$ python3 -q
>>> import numpy as np
>>> import numpy.linalg as la
>>> np.set_printoptions(suppress=True, linewidth=100)
>>> def rd(a):
...     return np.round(a, 4) + 0
... 
>>> data = np.load("run18.npy")
>>> data
array([[-1.9784,  2.121 , -4.9353,  4.9967],
       [-1.9859,  1.9086, -4.8942,  5.1193],
       [-1.9005,  1.9652, -5.0695,  4.966 ],
       [-1.832 ,  2.122 , -4.8635,  4.8178],
       [-2.1324,  2.1308, -5.0316,  4.9736],
       [ 3.167 , -4.8763,  2.0846,  3.062 ],
       [ 3.0226, -4.9284,  2.0273,  2.9576],
       [ 3.0647, -5.0651,  1.8766,  2.9012],
       [ 3.0978, -5.023 ,  2.0484,  2.9454],
       [ 3.1208, -5.0634,  2.0292,  3.0168],
       [ 4.7826,  2.0076,  2.9428,  3.0738],
       [ 5.0075,  2.1613,  3.2172,  2.9791],
       [ 4.8271,  2.2003,  3.0102,  3.0778],
       [ 4.9222,  1.8715,  3.0073,  3.0534],
       [ 4.9619,  2.0522,  3.0943,  3.1001]])
>>> out = np.c_[data[:, :1] @ np.array([[-1]]), np.array([1, 0, 2, 1, 3, 2, 3, 3, 3, 1, 0, 3, 0, 2, 1])]
>>> out
array([[ 1.9784,  1.    ],
       [ 1.9859,  0.    ],
       [ 1.9005,  2.    ],
       [ 1.832 ,  1.    ],
       [ 2.1324,  3.    ],
       [-3.167 ,  2.    ],
       [-3.0226,  3.    ],
       [-3.0647,  3.    ],
       [-3.0978,  3.    ],
       [-3.1208,  1.    ],
       [-4.7826,  0.    ],
       [-5.0075,  3.    ],
       [-4.8271,  0.    ],
       [-4.9222,  2.    ],
       [-4.9619,  1.    ]])
>>> rd(la.norm(la.qr(data)[0].T @ out, axis=0) ** 2 / ((out ** 2).sum(axis=0) + 1e-12))
array([1.    , 0.7556])
>>> rd(la.lstsq(data, out[:, 0])[0])
array([-1.,  0.,  0.,  0.])
>>> la.matrix_rank(np.c_[data, out])
np.int64(5)
>>> labels = data[:, 1] > np.median(data[:, 1])
>>> f = data[labels].mean(axis=0) - data[~labels].mean(axis=0)
>>> rd(f)
array([-0.1155,  4.515 , -0.7553,  0.3571])
>>> labels.astype(int)
array([1, 0, 0, 1, 1, 0, 0, 0, 0, 0, 1, 1, 1, 0, 1])
>>> ((data - data.mean(axis=0)) @ f > 0).astype(int)
array([1, 1, 1, 1, 1, 0, 0, 0, 0, 0, 1, 1, 1, 1, 1])
>>> np.argsort(-np.abs(f).round(6), kind="stable")
array([1, 2, 3, 0])
>>> (((data - data.mean(axis=0)) @ f > 0) == labels).mean()
np.float64(0.8)
>>> m1 = np.loadtxt("sample16.csv", delimiter=",")
>>> m1
array([[-1.9395, -3.0633,  1.096 ],
       [-3.0633,  0.5435, -1.478 ],
       [ 1.096 , -1.478 , -5.604 ]])
>>> x = np.array([2, 2, 2])
>>> h1 = np.maximum(m1 @ x, 0)
>>> np.flatnonzero(h1 > 1e-9)
array([], dtype=int64)
>>> m1 * (h1 > 1e-9)[:, None]
array([[-0., -0.,  0.],
       [-0.,  0., -0.],
       [ 0., -0., -0.]])
>>> rd(np.maximum(m1 @ x, 0) - np.maximum(-m1 @ x, 0))
array([ -7.8136,  -7.9956, -11.972 ])
>>> rd(np.tanh(m1 @ x))
array([-1., -1., -1.])
>>> E = np.load("case0.npy")
>>> E
array([[0., 1., 1., 1., 2., 1., 0., 0.],
       [1., 0., 0., 0., 0., 0., 0., 0.],
       [1., 0., 0., 0., 0., 0., 0., 0.],
       [1., 0., 0., 0., 0., 0., 0., 0.],
       [2., 0., 0., 0., 0., 0., 0., 0.],
       [1., 0., 0., 0., 0., 0., 0., 0.],
       [0., 0., 0., 0., 0., 0., 0., 0.],
       [0., 0., 0., 0., 0., 0., 0., 0.]])
>>> # columns 1 and 2 are equal
>>> rd(la.matrix_power(E, 3))
array([[ 0.,  8.,  8.,  8., 16.,  8.,  0.,  0.],
       [ 8.,  0.,  0.,  0.,  0.,  0.,  0.,  0.],
       [ 8.,  0.,  0.,  0.,  0.,  0.,  0.,  0.],
       [ 8.,  0.,  0.,  0.,  0.,  0.,  0.,  0.],
       [16.,  0.,  0.,  0.,  0.,  0.,  0.,  0.],
       [ 8.,  0.,  0.,  0.,  0.,  0.,  0.,  0.],
       [ 0.,  0.,  0.,  0.,  0.,  0.,  0.,  0.],
       [ 0.,  0.,  0.,  0.,  0.,  0.,  0.,  0.]])
>>> np.allclose(E, E.T)
True
>>> rd(la.det(E))
np.float64(0.0)
>>> [round(float(la.det(E[:i, :i])), 2) + 0 for i in range(1, 9)]
[0.0, -1.0, 0.0, 0.0, 0.0, 0.0, 0.0, 0.0]
>>> np.flatnonzero(la.matrix_power((E != 0) + (E.T != 0) + np.eye(8), 8)[7])
array([7])
>>> (la.matrix_power((E != 0) + (E.T != 0) + np.eye(8), 8) > 0).astype(int)
array([[1, 1, 1, 1, 1, 1, 0, 0],
       [1, 1, 1, 1, 1, 1, 0, 0],
       [1, 1, 1, 1, 1, 1, 0, 0],
       [1, 1, 1, 1, 1, 1, 0, 0],
       [1, 1, 1, 1, 1, 1, 0, 0],
       [1, 1, 1, 1, 1, 1, 0, 0],
       [0, 0, 0, 0, 0, 0, 1, 0],
       [0, 0, 0, 0, 0, 0, 0, 1]])
>>> (E != 0).astype(int)
array([[0, 1, 1, 1, 1, 1, 0, 0],
       [1, 0, 0, 0, 0, 0, 0, 0],
       [1, 0, 0, 0, 0, 0, 0, 0],
       [1, 0, 0, 0, 0, 0, 0, 0],
       [1, 0, 0, 0, 0, 0, 0, 0],
       [1, 0, 0, 0, 0, 0, 0, 0],
       [0, 0, 0, 0, 0, 0, 0, 0],
       [0, 0, 0, 0, 0, 0, 0, 0]])
>>> E @ E
array([[8., 0., 0., 0., 0., 0., 0., 0.],
       [0., 1., 1., 1., 2., 1., 0., 0.],
       [0., 1., 1., 1., 2., 1., 0., 0.],
       [0., 1., 1., 1., 2., 1., 0., 0.],
       [0., 2., 2., 2., 4., 2., 0., 0.],
       [0., 1., 1., 1., 2., 1., 0., 0.],
       [0., 0., 0., 0., 0., 0., 0., 0.],
       [0., 0., 0., 0., 0., 0., 0., 0.]])
>>> rd(np.sort(la.eigvals(E).real))
array([-2.8284,  0.    ,  0.    ,  0.    ,  0.    ,  0.    ,  0.    ,  2.8284])
>>> rd(la.det(E))
np.float64(0.0)
>>> out = np.array([[1, 2], [0, 1]])
>>> J = np.kron(np.eye(2, dtype=int), out)
>>> J
array([[1, 2, 0, 0],
       [0, 1, 0, 0],
       [0, 0, 1, 2],
       [0, 0, 0, 1]])
>>> # 2 groups of indices that never mix
>>> q = J.astype(float).copy()
>>> for j in range(4):
...     q[:, j] -= q[:, :j] @ (q[:, :j].T @ q[:, j])
...     q[:, j] /= la.norm(q[:, j])
... 
>>> q.T @ J
array([[1., 2., 0., 0.],
       [0., 1., 0., 0.],
       [0., 0., 1., 2.],
       [0., 0., 0., 1.]])
>>> q.T @ q
array([[1., 0., 0., 0.],
       [0., 1., 0., 0.],
       [0., 0., 1., 0.],
       [0., 0., 0., 1.]])
>>> P = np.triu(np.array([[1, 1, 5, 4], [2, 8, 0, 3], [3, 7, 0, 5], [1, 3, 0, 9]]), 1) + np.eye(4)
>>> out = P @ J @ la.inv(P)
>>> out
array([[1., 2., 0., 4.],
       [0., 1., 0., 0.],
       [0., 0., 1., 2.],
       [0., 0., 0., 1.]])
>>> ev, vecs = la.eig(out)
>>> out @ vecs[:, 0] - ev[0] * vecs[:, 0]
array([0., 0., 0., 0.])
>>> rd(np.sort(la.eigvals(la.inv(out))))
array([1., 1., 1., 1.])
>>> x = np.array([0, 1, 1, 0])
>>> target = J @ x
>>> beta, lr = np.zeros(4), 1 / la.norm(J, 2) ** 2
>>> for i in range(5):
...     beta -= lr * J.T @ (J @ beta - target)
...     if i % 1 == 0: print(i, round(la.norm(J @ beta - target), 4))
... 
0 0.402
1 0.3902
2 0.3787
3 0.3676
4 0.3567
>>> rd(beta)
array([0.3045, 0.8739, 0.2649, 0.3045])
>>> gram = data.T @ data
>>> np.allclose(gram, gram.T)
True
>>> la.matrix_rank(gram)
np.int64(4)
>>> rd(la.svd(data, compute_uv=False) ** 2)
array([377.0831, 249.924 , 131.9875,   0.0571])
>>> (data @ data.T).shape
(15, 15)
>>> rd(gram)
array([[187.365 , -46.9375, 154.7875,  72.033 ],
       [-46.9375, 166.8948, -69.5756,   8.1349],
       [154.7875, -69.5756, 189.9619, -46.6985],
       [ 72.033 ,   8.1349, -46.6985, 214.83  ]])
>>> rd(la.eigvalsh(gram)[::-1])
array([377.0831, 249.924 , 131.9875,   0.0571])
>>> K = np.loadtxt("mat.csv", delimiter=",")
>>> K
array([[-0.1,  0.5, -0.2],
       [ 0.3,  0.5,  0.5],
       [-0.6, -0.2, -1. ],
       [-1.1, -0.4, -0.7],
       [-2.5,  0. ,  2.5]])
>>> np.kron(np.eye(2, dtype=int), m1)
array([[-1.9395, -3.0633,  1.096 , -0.    , -0.    ,  0.    ],
       [-3.0633,  0.5435, -1.478 , -0.    ,  0.    , -0.    ],
       [ 1.096 , -1.478 , -5.604 ,  0.    , -0.    , -0.    ],
       [-0.    , -0.    ,  0.    , -1.9395, -3.0633,  1.096 ],
       [-0.    ,  0.    , -0.    , -3.0633,  0.5435, -1.478 ],
       [ 0.    , -0.    , -0.    ,  1.096 , -1.478 , -5.604 ]])
>>> rd(np.poly(m1))
array([  1.    ,   7.    ,  -6.0004, -72.0025])
>>> q = K.astype(float).copy()
>>> for j in range(3):
...     q[:, j] -= q[:, :j] @ (q[:, :j].T @ q[:, j])
...     q[:, j] /= la.norm(q[:, j])
... 
>>> rd(q.T @ q)
array([[1., 0., 0.],
       [0., 1., 0.],
       [0., 0., 1.]])
>>> rd(q.T @ K)
array([[ 2.8142,  0.2345, -1.6736],
       [ 0.    ,  0.8031,  1.2732],
       [ 0.    ,  0.    ,  1.8995]])
>>> out = K / np.sqrt((K ** 2).mean(axis=1, keepdims=True))
>>> la.matrix_rank(K - K.mean(axis=1, keepdims=True))
np.int64(2)
>>> la.matrix_rank(out) == la.matrix_rank(K)
np.True_
>>> rd(out[4])
array([-1.2247,  0.    ,  1.2247])
>>> rd(K - K.mean(axis=1, keepdims=True))
array([[-0.1667,  0.4333, -0.2667],
       [-0.1333,  0.0667,  0.0667],
       [ 0.    ,  0.4   , -0.4   ],
       [-0.3667,  0.3333,  0.0333],
       [-2.5   ,  0.    ,  2.5   ]])
>>> x = np.array([1, 1, -3])
>>> target = K @ x
>>> beta, lr = np.zeros(3), 1 / la.norm(K, 2) ** 2
>>> for i in range(25):
...     beta -= lr * K.T @ (K @ beta - target)
...     if i % 5 == 0: print(i, round(la.norm(K @ beta - target), 4))
... 
0 1.6345
5 0.7705
10 0.615
15 0.5204
20 0.4417
>>> rd(beta)
array([ 1.1319,  0.4226, -2.8707])
>>> rng = np.random.default_rng(59006)
>>> labels = rng.permutation(3)
>>> out = K[:, labels] * rng.choice([-1, 1], 3)
>>> out
array([[ 0.5,  0.2, -0.1],
       [ 0.5, -0.5,  0.3],
       [-0.2,  1. , -0.6],
       [-0.4,  0.7, -1.1],
       [ 0. , -2.5, -2.5]])
>>> Uu, _, Vt = la.svd(K.T @ out)
>>> rd(la.lstsq(K, out)[0])
array([[ 0.,  0.,  1.],
       [ 1.,  0.,  0.],
       [ 0., -1.,  0.]])
>>> M = np.loadtxt("test10.csv", delimiter=",")
>>> M
array([[ 1., -3., -4., -4.,  4.],
       [-2., -5., -5., -1.,  0.],
       [ 4.,  3.,  0.,  1., -3.],
       [-2., -5., -5., -1.,  0.],
       [-3.,  5., -2.,  0., -3.],
       [-4.,  0.,  5.,  5.,  1.],
       [ 3.,  2.,  5., -2., -4.]])
>>> # rows 1 and 3 are equal
>>> def softmax(z):
...     e = np.exp(z - z.max(axis=-1, keepdims=True))
...     return e / e.sum(axis=-1, keepdims=True)
... 
>>> rd(softmax(10 * M[2]))
array([1., 0., 0., 0., 0.])
>>> rd(softmax(M).sum(axis=1))
array([1., 1., 1., 1., 1., 1., 1.])
>>> scores = M @ M.T / np.sqrt(5)
>>> rd(softmax(scores + np.triu(np.full(scores.shape, -np.inf), 1)))
array([[1.    , 0.    , 0.    , 0.    , 0.    , 0.    , 0.    ],
       [0.0003, 0.9997, 0.    , 0.    , 0.    , 0.    , 0.    ],
       [0.    , 0.    , 1.    , 0.    , 0.    , 0.    , 0.    ],
       [0.0002, 0.4999, 0.    , 0.4999, 0.    , 0.    , 0.    ],
       [0.    , 0.    , 0.    , 0.    , 1.    , 0.    , 0.    ],
       [0.    , 0.    , 0.    , 0.    , 0.    , 1.    , 0.    ],
       [0.    , 0.    , 0.    , 0.    , 0.    , 0.    , 1.    ]])
>>> softmax(scores).round(6).argmax(axis=1)
array([0, 1, 2, 1, 4, 5, 6])
>>> P = M @ la.solve(M.T @ M, M.T)
>>> rd(np.diag(P))
array([0.6267, 0.4886, 0.7878, 0.4886, 0.958 , 0.7108, 0.9394])
>>> np.allclose(P @ P, P)
True
>>> x = np.array([3, 1, 4, 2, 0])
>>> target = M @ x
>>> rd(la.solve(M.T @ M, M.T @ target))
array([3., 1., 4., 2., 0.])
>>> rd(la.lstsq(M, target)[0])
array([3., 1., 4., 2., 0.])
>>> target = target + 0.1 * rng.normal(size=7)
>>> rd(target)
array([-24.1398, -32.8068,  17.1308, -32.7426, -11.961 ,  18.0866,  27.4045])
>>> beta, *_ = la.lstsq(M, target)
>>> [round(float(la.norm(la.solve(M.T @ M + lam * np.eye(5), M.T @ target))), 2) for lam in (0, 1, 10, 100)]
[5.47, 5.39, 4.87, 3.06]
>>> out = np.c_[M[:, :1] @ np.array([[0]]), np.array([0, 1, 1, 2, 5, 4, 0])]
>>> out
array([[0., 0.],
       [0., 1.],
       [0., 1.],
       [0., 2.],
       [0., 5.],
       [0., 4.],
       [0., 0.]])
>>> la.matrix_rank(np.c_[M, out])
np.int64(6)
>>> rd(la.lstsq(M, out[:, 0])[0])
array([0., 0., 0., 0., 0.])
>>> feats = np.array([[-0.8, 0.9, 0.5, -0.4, -1.7],
...     [0.9, -1.5, 1.5, 0.4, 0.5],
...     [0.8, -1.5, -1.5, 0.8, 1.5],
...     [0.3, -0.8, 0.8, -0.1, -0.5],
...     [0.2, 0.8, -0.3, 0.7, -0.1],
...     [0.8, -1.9, 0.1, 0.9, 0.0],
...     [-0.3, -0.1, -0.4, 1.1, 2.4],
...     [1.9, 0.1, -0.9, 0.9, 0.6]])
>>> feats[4] = feats[1] + 0.3 * rng.normal(size=5)
>>> rd(feats)
array([[-0.8   ,  0.9   ,  0.5   , -0.4   , -1.7   ],
       [ 0.9   , -1.5   ,  1.5   ,  0.4   ,  0.5   ],
       [ 0.8   , -1.5   , -1.5   ,  0.8   ,  1.5   ],
       [ 0.3   , -0.8   ,  0.8   , -0.1   , -0.5   ],
       [ 0.8157, -0.8846,  1.9762,  0.6273,  0.5483],
       [ 0.8   , -1.9   ,  0.1   ,  0.9   ,  0.    ],
       [-0.3   , -0.1   , -0.4   ,  1.1   ,  2.4   ],
       [ 1.9   ,  0.1   , -0.9   ,  0.9   ,  0.6   ]])
>>> W = np.array([[0, -7, 3], [5, 7, 5], [-5, 2, -6], [3, 7, -4], [9, -7, -6]])
>>> beta = np.array([1, 1, 3])
>>> hid = np.maximum(feats @ W + beta, 0)
>>> rd(hid)
array([[ 0. , 23. , 13.9],
       [ 0. ,  0. ,  0. ],
       [16.9,  0. ,  0. ],
       [ 0. ,  0. ,  0. ],
       [ 0. ,  0. ,  0. ],
       [ 0. ,  0. ,  0. ],
       [27.4,  0. ,  0. ],
       [14.1,  0. ,  7.4]])
>>> cent = np.array([[0, -4], [-2, 5], [-5, -4]])
>>> (hid @ cent).round(6).argmax(axis=1)
array([1, 0, 0, 0, 0, 0, 0, 0])
>>> W @ cent
array([[ -1, -47],
       [-39,  -5],
       [ 26,  54],
       [  6,  39],
       [ 44, -47]])
>>> labels = rng.permutation(5)
>>> out = feats[:, labels] * rng.choice([-1, 1], 5)
>>> rd(out)
array([[-0.5   , -0.8   ,  1.7   , -0.9   ,  0.4   ],
       [-1.5   ,  0.9   , -0.5   ,  1.5   , -0.4   ],
       [ 1.5   ,  0.8   , -1.5   ,  1.5   , -0.8   ],
       [-0.8   ,  0.3   ,  0.5   ,  0.8   ,  0.1   ],
       [-1.9762,  0.8157, -0.5483,  0.8846, -0.6273],
       [-0.1   ,  0.8   ,  0.    ,  1.9   , -0.9   ],
       [ 0.4   , -0.3   , -2.4   ,  0.1   , -1.1   ],
       [ 0.9   ,  1.9   , -0.6   , -0.1   , -0.9   ]])
>>> Uu, _, Vt = la.svd(feats.T @ out)
>>> labels
array([2, 0, 4, 1, 3])
>>> out = np.array([[5, 1, -5, 3, -5, 4, 4],
...     [3, -3, 3, 3, 1, 2, -2],
...     [-4, -4, -4, -5, 2, 3, -4],
...     [5, -5, 3, 3, 2, -4, 0],
...     [-5, -1, -5, 4, 0, 3, 2],
...     [-5, 4, 0, 3, 3, 4, 3],
...     [4, 2, 0, -1, 1, 4, -1]])
>>> mat = np.triu(out, 1)
>>> mat
array([[ 0,  1, -5,  3, -5,  4,  4],
       [ 0,  0,  3,  3,  1,  2, -2],
       [ 0,  0,  0, -5,  2,  3, -4],
       [ 0,  0,  0,  0,  2, -4,  0],
       [ 0,  0,  0,  0,  0,  3,  2],
       [ 0,  0,  0,  0,  0,  0,  3],
       [ 0,  0,  0,  0,  0,  0,  0]])
>>> # triangular, det is the product of the diagonal
>>> np.trace(mat)
np.int64(0)
>>> rd(la.det(mat))
np.float64(0.0)
>>> rd(np.abs(la.eigvals(mat)).max())
np.float64(0.0)
>>> (mat - mat.T) / 2
array([[ 0. ,  0.5, -2.5,  1.5, -2.5,  2. ,  2. ],
       [-0.5,  0. ,  1.5,  1.5,  0.5,  1. , -1. ],
       [ 2.5, -1.5,  0. , -2.5,  1. ,  1.5, -2. ],
       [-1.5, -1.5,  2.5,  0. ,  1. , -2. ,  0. ],
       [ 2.5, -0.5, -1. , -1. ,  0. ,  1.5,  1. ],
       [-2. , -1. , -1.5,  2. , -1.5,  0. ,  1.5],
       [-2. ,  1. ,  2. ,  0. , -1. , -1.5,  0. ]])
